In [1]: import numpy as np

In [2]: from numpy import linalg as LA

In [3]: np.set_printoptions(precision=3, suppress=True, linewidth=100, sign=" ")

In [4]: rnd = lambda a: np.round(a, 3) + 0

In [5]: other = np.array([[0, 1], [2, -1]])

In [6]: M = np.kron(np.eye(2, dtype=int), other)

In [7]: M
Out[7]: 
array([[ 0,  1,  0,  0],
       [ 2, -1,  0,  0],
       [ 0,  0,  0,  1],
       [ 0,  0,  2, -1]])

In [8]: hat = np.triu(np.array([[-3, 5, 6, -1], [-7, 9, -4, 3], [-4, 6, 4, 6], [0, -6, 4, -3]]), 1) + np.eye(4)

In [9]: other = hat @ M @ LA.inv(hat)

In [10]: hat @ M - M @ hat
Out[10]: 
array([[ 10.,  -5.,   2.,   4.],
       [  0., -10., -10.,  -2.],
       [  0.,   0.,  12.,  -6.],
       [  0.,   0.,   0., -12.]])

In [11]: rnd(np.poly(other))
Out[11]: array([ 1.,  2., -3., -4.,  4.])

In [12]: other
Out[12]: 
array([[  10.,  -54., -278., 1847.],
       [   2.,  -11.,  -50.,  328.],
       [   0.,    0.,   12.,  -77.],
       [   0.,    0.,    2.,  -13.]])

In [13]: LA.matrix_rank(other)
Out[13]: np.int64(4)

In [14]: rnd(LA.det(other))
Out[14]: np.float64(4.0)

In [15]: F = np.load("x.npy")

In [16]: F
Out[16]: 
array([[ 0.027,  1.086, -1.914],
       [ 1.457,  1.628, -1.372],
       [ 0.123,  1.143, -1.857],
       [ 0.585,  2.129, -0.871],
       [ 3.268,  2.974, -0.026],
       [-0.454,  1.966, -1.034],
       [-3.735,  1.99 , -1.01 ],
       [ 0.794,  1.366, -1.634],
       [-1.395,  1.771, -1.229],
       [ 0.003,  1.563, -1.437],
       [ 1.037,  2.542, -0.458],
       [-0.879,  1.888, -1.112],
       [ 0.529,  2.832, -0.168],
       [ 1.549,  2.608, -0.392],
       [ 1.647,  1.24 , -1.76 ],
       [ 1.872,  3.55 ,  0.55 ],
       [-1.139,  3.249,  0.249],
       [-1.849,  0.701, -2.299],
       [-1.148,  1.185, -1.815],
       [-0.38 ,  2.5  , -0.5  ],
       [ 4.156,  3.183,  0.183],
       [ 2.377,  1.127, -1.873],
       [ 2.38 ,  3.361,  0.361],
       [ 1.535,  2.783, -0.217],
       [-0.397,  0.654, -2.346],
       [ 1.094,  0.589, -2.411],
       [ 2.356,  1.542, -1.458],
       [ 2.552,  2.242, -0.758],
       [ 1.603,  0.147, -2.853],
       [ 1.137,  1.185, -1.815],
       [ 0.506,  3.216,  0.216],
       [ 0.775,  3.231,  0.231],
       [-0.94 ,  1.558, -1.442]])

In [17]: x0 = np.array([5, 0, -2])

In [18]: h = np.maximum(F @ x0, 0)

In [19]: rnd(np.tanh(F @ x0))
Out[19]: 
array([ 0.999,  1.   ,  1.   ,  1.   ,  1.   , -0.199, -1.   ,  1.   , -1.   ,  0.994,  1.   ,
       -0.974,  0.995,  1.   ,  1.   ,  1.   , -1.   , -1.   , -0.971, -0.716,  1.   ,  1.   ,
        1.   ,  1.   ,  0.991,  1.   ,  1.   ,  1.   ,  1.   ,  1.   ,  0.97 ,  0.998, -0.948])

In [20]: F * (h > 1e-9)[:, None]
Out[20]: 
array([[ 0.027,  1.086, -1.914],
       [ 1.457,  1.628, -1.372],
       [ 0.123,  1.143, -1.857],
       [ 0.585,  2.129, -0.871],
       [ 3.268,  2.974, -0.026],
       [-0.   ,  0.   , -0.   ],
       [-0.   ,  0.   , -0.   ],
       [ 0.794,  1.366, -1.634],
       [-0.   ,  0.   , -0.   ],
       [ 0.003,  1.563, -1.437],
       [ 1.037,  2.542, -0.458],
       [-0.   ,  0.   , -0.   ],
       [ 0.529,  2.832, -0.168],
       [ 1.549,  2.608, -0.392],
       [ 1.647,  1.24 , -1.76 ],
       [ 1.872,  3.55 ,  0.55 ],
       [-0.   ,  0.   ,  0.   ],
       [-0.   ,  0.   , -0.   ],
       [-0.   ,  0.   , -0.   ],
       [-0.   ,  0.   , -0.   ],
       [ 4.156,  3.183,  0.183],
       [ 2.377,  1.127, -1.873],
       [ 2.38 ,  3.361,  0.361],
       [ 1.535,  2.783, -0.217],
       [-0.397,  0.654, -2.346],
       [ 1.094,  0.589, -2.411],
       [ 2.356,  1.542, -1.458],
       [ 2.552,  2.242, -0.758],
       [ 1.603,  0.147, -2.853],
       [ 1.137,  1.185, -1.815],
       [ 0.506,  3.216,  0.216],
       [ 0.775,  3.231,  0.231],
       [-0.   ,  0.   , -0.   ]])
